$ python3 -q
>>> import numpy as np
>>> np.set_printoptions(suppress=True, linewidth=120)
>>> rnd = lambda a: np.round(a, 3) + 0
>>> W0 = np.array([[1, 1, 1, 1, 1, 1, 1, 1],
...     [1, 1, -1, -1, -1, -1, 1, 1],
...     [1, 1, -1, -1, 1, 1, -1, -1],
...     [1, -1, 1, -1, -1, 1, -1, 1],
...     [1, -1, -1, 1, 1, -1, -1, 1]])
>>> M2 = W0 / np.sqrt((W0 ** 2).mean(axis=1, keepdims=True))
>>> print(W0 - W0.mean(axis=1, keepdims=True))
[[ 0.  0.  0.  0.  0.  0.  0.  0.]
 [ 1.  1. -1. -1. -1. -1.  1.  1.]
 [ 1.  1. -1. -1.  1.  1. -1. -1.]
 [ 1. -1.  1. -1. -1.  1. -1.  1.]
 [ 1. -1. -1.  1.  1. -1. -1.  1.]]
>>> print(np.linalg.matrix_rank(M2) == np.linalg.matrix_rank(W0))
True
>>> np.linalg.matrix_rank(W0 - W0.mean(axis=1, keepdims=True))
np.int64(4)
>>> M2 = W0 / np.linalg.norm(W0, axis=1, keepdims=True)
>>> G = M2 @ M2.T
>>> np.argwhere(np.triu(np.abs(G) > 0.95, 1))
array([], shape=(0, 2), dtype=int64)
>>> rnd(G[4])
array([0., 0., 0., 0., 1.])
>>> rnd(np.linalg.norm(M2, axis=1))
array([1., 1., 1., 1., 1.])
>>> print((np.abs(G) > 0.9).astype(int))
[[1 0 0 0 0]
 [0 1 0 0 0]
 [0 0 1 0 0]
 [0 0 0 1 0]
 [0 0 0 0 1]]
>>> m1 = np.loadtxt("run1.csv", delimiter=",")
>>> m1
array([[-0.4  ,  0.754, -1.2  ],
       [-0.1  ,  0.136,  0.1  ],
       [ 0.2  , -0.312,  1.2  ],
       [-0.6  ,  1.194,  0.3  ],
       [-2.2  ,  4.371, -2.2  ],
       [-0.7  ,  1.389, -0.1  ],
       [ 0.2  , -0.427,  1.   ],
       [-0.1  ,  0.169,  0.4  ],
       [ 0.7  , -1.434,  1.3  ],
       [ 0.7  , -1.47 ,  0.5  ],
       [ 0.4  , -0.702,  1.3  ],
       [-2.   ,  4.049, -1.1  ],
       [-0.6  ,  1.218,  0.2  ],
       [ 1.1  , -2.179, -0.5  ],
       [-0.1  ,  0.292, -0.6  ],
       [ 0.4  , -0.768,  0.3  ],
       [ 0.9  , -1.798,  0.9  ],
       [ 0.1  , -0.224,  0.1  ],
       [-1.2  ,  2.358,  0.9  ],
       [ 0.9  , -1.753,  0.6  ],
       [ 1.1  , -2.279,  0.8  ],
       [-1.2  ,  2.472, -1.3  ],
       [-0.8  ,  1.596,  1.   ]])
>>> x0 = np.array([-1, -3, -1])
>>> np.linalg.norm(m1 @ x0) <= np.linalg.norm(m1, 2) * np.linalg.norm(x0) + 1e-9
np.True_
>>> C = m1[[5, 4]].astype(float)
>>> for _ in range(7):
...     labels = np.linalg.norm(m1[:, None] - C, axis=-1).argmin(axis=1)
...     C = np.array([m1[labels == j].mean(axis=0) for j in range(2)])
... 
>>> labels
array([0, 0, 0, 0, 1, 0, 0, 0, 0, 0, 0, 1, 0, 0, 0, 0, 0, 0, 1, 0, 0, 1, 0])
>>> np.abs(C[1] - C[0]).argmax()
np.int64(1)
>>> np.bincount(labels)
array([19,  4])
>>> data = np.load("test7.npy")
>>> data
array([[3.1, 3. , 2. , 1. ],
       [1. , 3.1, 0. , 3. ],
       [3. , 0. , 2.1, 2. ],
       [3. , 3. , 2. , 1.1]])
>>> Uu, s, VT = np.linalg.svd(data)
>>> print(rnd(s))
[8.342 3.107 2.144 0.053]
>>> M2 = Uu[:, :3] @ np.diag(s[:3]) @ VT[:3]
>>> np.linalg.matrix_rank(M2)
np.int64(3)
>>> print(rnd(np.linalg.norm(data - M2, 2)), rnd(s[3]))
0.053 0.053
>>> rnd(np.linalg.norm(data - M2) / np.linalg.norm(data))
np.float64(0.006)
>>> rnd(np.abs(data - M2).max())
np.float64(0.029)
>>> rng = np.random.default_rng(6581)
>>> M2 = m1 + rng.integers(-2, 3, (23, 2)) @ rng.integers(-2, 3, (2, 3))
>>> rnd(M2)
array([[-4.4  ,  0.754, -2.2  ],
       [-0.1  ,  0.136,  0.1  ],
       [ 2.2  , -3.312, -2.8  ],
       [ 1.4  ,  0.194, -0.7  ],
       [-0.2  ,  1.371, -6.2  ],
       [-0.7  , -2.611, -6.1  ],
       [ 0.2  , -4.427, -5.   ],
       [-2.1  ,  3.169,  4.4  ],
       [ 0.7  , -5.434, -4.7  ],
       [ 6.7  , -2.47 ,  0.5  ],
       [-1.6  ,  0.298,  2.3  ],
       [-2.   ,  2.049, -4.1  ],
       [ 7.4  ,  1.218,  2.2  ],
       [ 7.1  , -3.179, -0.5  ],
       [ 3.9  ,  2.292,  3.4  ],
       [ 0.4  , -0.768,  0.3  ],
       [-3.1  ,  0.202,  2.9  ],
       [ 4.1  , -0.224,  1.1  ],
       [ 0.8  , -0.642, -3.1  ],
       [ 4.9  , -1.753,  1.6  ],
       [-4.9  , -3.279, -2.2  ],
       [ 2.8  ,  0.472, -3.3  ],
       [ 1.2  ,  4.596,  6.   ]])
>>> rnd(M2 - m1)
array([[-4.,  0., -1.],
       [ 0.,  0.,  0.],
       [ 2., -3., -4.],
       [ 2., -1., -1.],
       [ 2., -3., -4.],
       [ 0., -4., -6.],
       [ 0., -4., -6.],
       [-2.,  3.,  4.],
       [ 0., -4., -6.],
       [ 6., -1.,  0.],
       [-2.,  1.,  1.],
       [ 0., -2., -3.],
       [ 8.,  0.,  2.],
       [ 6., -1.,  0.],
       [ 4.,  2.,  4.],
       [ 0.,  0.,  0.],
       [-4.,  2.,  2.],
       [ 4.,  0.,  1.],
       [ 2., -3., -4.],
       [ 4.,  0.,  1.],
       [-6., -1., -3.],
       [ 4., -2., -2.],
       [ 2.,  3.,  5.]])
>>> rnd(np.linalg.svd(M2 - m1, compute_uv=False))
array([18.882, 17.363,  0.   ])
>>> labels = rng.permutation(4)
>>> M2 = data[:, labels] * rng.choice([-1, 1], 4)
>>> M2
array([[-3.1, -1. ,  2. ,  3. ],
       [-1. , -3. ,  0. ,  3.1],
       [-3. , -2. ,  2.1,  0. ],
       [-3. , -1.1,  2. ,  3. ]])
>>> Uu, _, VT = np.linalg.svd(data.T @ M2)
>>> rnd(np.linalg.lstsq(data, M2)[0])
array([[-1.,  0.,  0.,  0.],
       [ 0.,  0.,  0.,  1.],
       [ 0.,  0.,  1.,  0.],
       [ 0., -1.,  0.,  0.]])
>>> u = np.array([1, 0, 1, -2])
>>> M2 = data + np.outer(u, np.eye(4)[3])
>>> print(np.linalg.matrix_rank(M2 - data))
1
>>> q, _ = np.linalg.qr(np.array([[0.3, -1.9, -1.5],
...     [0.1, 1.1, -0.3],
...     [0.0, 0.6, 0.3],
...     [0.2, 1.5, 0.4]]))
>>> X = q @ q.T
>>> rnd(X)
array([[ 0.981,  0.001, -0.135,  0.029],
       [ 0.001,  1.   ,  0.005, -0.001],
       [-0.135,  0.005,  0.062,  0.2  ],
       [ 0.029, -0.001,  0.2  ,  0.957]])
>>> rnd(np.linalg.norm(X, 2) / np.linalg.norm(X))
np.float64(0.577)
>>> np.linalg.cond(X) > 100
np.True_
>>> print(np.argsort(-np.linalg.norm(X, axis=0).round(6), kind="stable")[:3])
[1 0 3]
>>> rnd(np.poly(X))
array([ 1., -3.,  3., -1.,  0.])
>>> np.einsum("ij,ji->", X, X)
np.float64(3.0)
>>> rnd(np.kron(np.eye(2, dtype=int), X))
array([[ 0.981,  0.001, -0.135,  0.029,  0.   ,  0.   ,  0.   ,  0.   ],
       [ 0.001,  1.   ,  0.005, -0.001,  0.   ,  0.   ,  0.   ,  0.   ],
       [-0.135,  0.005,  0.062,  0.2  ,  0.   ,  0.   ,  0.   ,  0.   ],
       [ 0.029, -0.001,  0.2  ,  0.957,  0.   ,  0.   ,  0.   ,  0.   ],
       [ 0.   ,  0.   ,  0.   ,  0.   ,  0.981,  0.001, -0.135,  0.029],
       [ 0.   ,  0.   ,  0.   ,  0.   ,  0.001,  1.   ,  0.005, -0.001],
       [ 0.   ,  0.   ,  0.   ,  0.   , -0.135,  0.005,  0.062,  0.2  ],
       [ 0.   ,  0.   ,  0.   ,  0.   ,  0.029, -0.001,  0.2  ,  0.957]])
>>> x0 = np.array([4, -1, 4, 4])
>>> rnd(X @ X @ x0)
array([ 3.496, -0.981,  0.504,  4.746])
>>> print(rnd((x0 - X @ x0) @ (X @ x0)))
0.0
>>> Uu, s, VT = np.linalg.svd(X)
>>> evecs = VT[:(s > 1e-8).sum()]
>>> x0 = X[1] + -2 * X[3] + rng.integers(2) * np.eye(4)[3]
>>> rnd(x0)
array([-0.057,  1.002, -0.395, -1.916])
>>> rnd(evecs.T @ evecs)
array([[ 0.981,  0.001, -0.135,  0.029],
       [ 0.001,  1.   ,  0.005, -0.001],
       [-0.135,  0.005,  0.062,  0.2  ],
       [ 0.029, -0.001,  0.2  ,  0.957]])
>>> print(rnd(np.linalg.norm(x0 - evecs.T @ evecs @ x0)))
0.0
>>> rnd(np.diag(evecs.T @ evecs))
array([0.981, 1.   , 0.062, 0.957])
>>> G = X.T @ X
>>> rnd(np.linalg.svd(X, compute_uv=False) ** 2)
array([1., 1., 1., 0.])
>>> rnd(np.diag(G))
array([0.981, 1.   , 0.062, 0.957])
>>> rnd(G)
array([[ 0.981,  0.001, -0.135,  0.029],
       [ 0.001,  1.   ,  0.005, -0.001],
       [-0.135,  0.005,  0.062,  0.2  ],
       [ 0.029, -0.001,  0.2  ,  0.957]])
>>> np.linalg.matrix_rank(G)
np.int64(3)
>>> rnd(np.linalg.eigvalsh(G)[::-1])
array([1., 1., 1., 0.])
>>> J = np.load("data.npy")
>>> J
array([[-0.13 , -1.186, -3.311, -0.039, -2.731,  2.27 ],
       [ 0.801, -2.991,  0.671, -3.201, -0.539,  2.103],
       [-1.202, -2.357, -2.539,  1.65 ,  2.727,  1.183],
       [-4.388, -0.292,  1.639,  1.035, -0.81 ,  1.117],
       [-0.136, -1.454,  4.172, -2.081, -0.359, -1.003],
       [ 1.492,  3.304, -0.403,  1.838,  1.42 ,  2.511],
       [ 0.505,  4.377,  2.205,  0.532,  0.119, -0.651],
       [ 0.861, -1.945, -0.778, -0.283,  3.708,  2.458],
       [-1.078,  2.547,  3.543, -2.023, -0.659,  0.523],
       [-1.565,  0.145, -0.136, -0.371, -4.728,  0.141],
       [ 2.447,  0.008, -2.356, -3.657,  0.222, -0.187],
       [ 2.383,  1.283, -0.088, -1.422,  2.62 , -2.963],
       [-1.456,  1.712,  2.129, -1.745,  3.173, -1.52 ],
       [-0.344,  2.836, -2.791, -1.433,  1.822, -1.917],
       [ 3.22 , -1.871,  1.709, -2.183, -1.333, -1.291],
       [ 3.124,  0.535, -2.882,  1.31 , -0.453,  2.174],
       [ 2.118, -3.85 , -1.645,  1.341, -0.179,  1.073],
       [ 2.388, -3.017,  1.407,  0.065,  0.382,  2.84 ],
       [-2.674, -2.096, -0.521,  2.671, -0.565,  2.394],
       [-2.212,  1.346,  2.1  , -3.406, -0.249, -1.491],
       [-1.247, -2.772,  2.876,  0.979, -1.055, -2.327]])
>>> def softmax(z):
...     e = np.exp(z - z.max(axis=-1, keepdims=True))
...     return e / e.sum(axis=-1, keepdims=True)
... 
>>> print(rnd(softmax(10 * J[15])))
[1. 0. 0. 0. 0. 0.]
>>> rnd(softmax(J[15] + 3))
array([0.604, 0.045, 0.001, 0.098, 0.017, 0.234])
>>> rnd(softmax(J[15]))
array([0.604, 0.045, 0.001, 0.098, 0.017, 0.234])
>>> rnd(softmax(J).sum(axis=1))
array([1., 1., 1., 1., 1., 1., 1., 1., 1., 1., 1., 1., 1., 1., 1., 1., 1., 1., 1., 1., 1.])
>>> att = J @ J.T / np.sqrt(6)
>>> rnd(softmax(att)[15] @ J)
array([ 3.04 ,  0.508, -2.833,  1.29 , -0.448,  2.167])
>>> w1 = np.array([[-5, -2, -5, 2, -4],
...     [-3, 5, 3, 2, 0],
...     [-4, 1, -5, -2, -4],
...     [3, 2, 1, 4, 4],
...     [-4, 2, -4, -1, -1],
...     [-4, 4, -2, 0, 1]])
>>> c = np.array([0, -3, 0, 1, -1])
>>> act = np.maximum(J @ w1 + c, 0)
>>> rnd((act > 0).mean(axis=0))
array([0.381, 0.429, 0.381, 0.476, 0.429])
>>> C = np.array([[0, -3], [-1, 3], [1, 2], [1, -3], [2, -1]])
>>> (act @ C).round(6).argmax(axis=1)
array([0, 0, 0, 0, 0, 1, 1, 1, 1, 0, 0, 0, 1, 1, 0, 0, 0, 0, 0, 1, 0])
>>> E = np.array([[1, 0, -3, 2, 3, 1, -1],
...     [1, 0, -3, 2, 3, 1, -1],
...     [1, -3, 2, -1, 0, 2, -3],
...     [3, -2, -3, -1, 3, 2, 2],
...     [-1, 0, 0, 0, -2, -1, -2]])
>>> M2 = np.array([[1, 1, 5],
...     [4, 1, 4],
...     [0, 4, 1],
...     [1, 3, 1],
...     [3, 4, 4],
...     [4, 4, 4],
...     [0, 4, 2]])
>>> np.linalg.matrix_rank(np.vstack([E, M2.T]))
np.int64(7)
>>> np.einsum("ij->j", E)
array([ 5, -5, -7,  2,  7,  5, -5])
>>> np.einsum("ik,kj->ij", E, M2)
array([[ 16,   7,  18],
       [ 16,   7,  18],
       [ -4,  -1,  -4],
       [ 11,  14,  27],
       [-11, -21, -21]])
>>> np.einsum("ik,kj->ji", E, M2)
array([[ 16,  16,  -4,  11, -11],
       [  7,   7,  -1,  14, -21],
       [ 18,  18,  -4,  27, -21]])
>>> Uu, s, VT = np.linalg.svd(E)
>>> evecs = VT[:(s > 1e-8).sum()]
>>> x0 = E[3] + -2 * E[0] + rng.integers(2) * np.eye(7)[0]
>>> x0
array([ 1., -2.,  3., -5., -3.,  0.,  4.])
>>> np.allclose(evecs.T @ evecs @ x0, x0)
True
>>> rnd(np.diag(evecs.T @ evecs))
array([0.259, 0.476, 0.949, 0.479, 0.653, 0.309, 0.876])
>>> np.allclose(E[:-1].T @ np.linalg.lstsq(E[:-1].T, E[-1])[0], E[-1])
False
>>> x0 = np.array([0, -1, 2, -2, -2, -1, -3])
>>> h1 = np.maximum(E @ x0, 0)
>>> np.flatnonzero(h1 > 1e-9)
array([2, 4])
>>> np.maximum(E @ (3 * x0), 0)
array([ 0,  0, 48,  0, 33])
>>> rank = np.linalg.matrix_rank(E)
>>> rank
np.int64(4)
>>> ns = np.linalg.svd(E)[2][rank:].T
>>> [int(np.linalg.matrix_rank(E[:, :j + 1])) for j in range(7)]
[1, 2, 3, 4, 4, 4, 4]
>>> ns.shape
(7, 3)
>>> np.linalg.matrix_rank(E.T @ E), np.linalg.matrix_rank(E @ E.T)
(np.int64(4), np.int64(4))
>>> [int(np.linalg.matrix_rank(E[:i])) for i in range(1, len(E) + 1)]
[1, 1, 2, 3, 4]
>>> [int(np.linalg.matrix_rank(np.delete(E, i, axis=0))) for i in range(5)]
[4, 4, 3, 3, 3]
>>> print(np.allclose(E @ ns, 0))
True
>>> arr = np.array([[-0.87, 0.36, -0.33, -0.25, -0.42, 0.58],
...     [0.45, -0.21, -0.36, -1.38, -0.03, -0.57],
...     [0.26, 0.72, -0.22, 1.58, -0.08, 1.12],
...     [0.03, -0.47, -0.96, -3.94, -0.41, -1.23],
...     [-0.6, 1.38, -0.15, 3.28, -0.33, 2.39]])
>>> t = np.radians(15)
>>> R = np.eye(6)
>>> R[5, 5] = R[0, 0] = np.cos(t)
>>> R[5, 0], R[0, 5] = -np.sin(t), np.sin(t)
>>> rnd(R)
array([[ 0.966,  0.   ,  0.   ,  0.   ,  0.   ,  0.259],
       [ 0.   ,  1.   ,  0.   ,  0.   ,  0.   ,  0.   ],
       [ 0.   ,  0.   ,  1.   ,  0.   ,  0.   ,  0.   ],
       [ 0.   ,  0.   ,  0.   ,  1.   ,  0.   ,  0.   ],
       [ 0.   ,  0.   ,  0.   ,  0.   ,  1.   ,  0.   ],
       [-0.259,  0.   ,  0.   ,  0.   ,  0.   ,  0.966]])
>>> M2 = arr @ R.T
>>> rnd(M2)
array([[-0.69 ,  0.36 , -0.33 , -0.25 , -0.42 ,  0.785],
       [ 0.287, -0.21 , -0.36 , -1.38 , -0.03 , -0.667],
       [ 0.541,  0.72 , -0.22 ,  1.58 , -0.08 ,  1.015],
       [-0.289, -0.47 , -0.96 , -3.94 , -0.41 , -1.196],
       [ 0.039,  1.38 , -0.15 ,  3.28 , -0.33 ,  2.464]])
>>> rnd(np.linalg.svd(arr, compute_uv=False)), rnd(np.linalg.svd(M2, compute_uv=False))
(array([6.419, 1.936, 0.911, 0.   , 0.   ]), array([6.419, 1.936, 0.911, 0.   , 0.   ]))
>>> np.allclose(np.linalg.norm(arr, axis=1), np.linalg.norm(M2, axis=1))
True
>>> rnd(softmax(arr).sum(axis=1))
array([1., 1., 1., 1., 1.])
>>> rnd(softmax(arr[3]))
array([0.342, 0.207, 0.127, 0.006, 0.22 , 0.097])
>>> att = arr @ arr.T / np.sqrt(6)
>>> rnd(softmax(att + np.triu(np.full(att.shape, -np.inf), 1)))
array([[1.   , 0.   , 0.   , 0.   , 0.   ],
       [0.232, 0.768, 0.   , 0.   , 0.   ],
       [0.157, 0.043, 0.8  , 0.   , 0.   ],
       [0.001, 0.008, 0.   , 0.991, 0.   ],
       [0.001, 0.   , 0.016, 0.   , 0.983]])
>>> rnd(softmax(att)[3] @ arr)
array([ 0.033, -0.467, -0.955, -3.916, -0.407, -1.223])
>>> softmax(att).round(6).argmax(axis=1)
array([4, 3, 4, 3, 4])
>>> M = np.loadtxt("case8.csv", delimiter=",")
>>> rnd(M)
array([[ 0.677,  0.739,  0.421],
       [-0.241, -0.191, -0.372],
       [-0.381, -0.356, -0.7  ],
       [ 2.34 , -1.182, -0.531],
       [-0.864, -0.882, -1.609],
       [ 0.653,  1.84 , -2.13 ],
       [ 0.104, -0.497, -0.378]])
>>> M2 = np.c_[M[:, :2] @ np.array([[-1, 1], [1, 1]]), np.array([1, -1, -1, 0, 1, -2, -1])]
>>> rnd(M2)
array([[ 0.062,  1.417,  1.   ],
       [ 0.05 , -0.432, -1.   ],
       [ 0.025, -0.738, -1.   ],
       [-3.521,  1.158,  0.   ],
       [-0.018, -1.746,  1.   ],
       [ 1.187,  2.494, -2.   ],
       [-0.601, -0.393, -1.   ]])
>>> rnd(np.linalg.norm(M2 - M @ np.linalg.lstsq(M, M2)[0], axis=0))
array([0.   , 0.   , 2.391])
>>> rnd(np.linalg.lstsq(M, M2[:, 0])[0])
array([-1.,  1.,  0.])
>>> print(rnd(np.linalg.norm(np.linalg.qr(M)[0].T @ M2, axis=0) ** 2 / ((M2 ** 2).sum(axis=0) + 1e-12)))
[1.    1.    0.365]
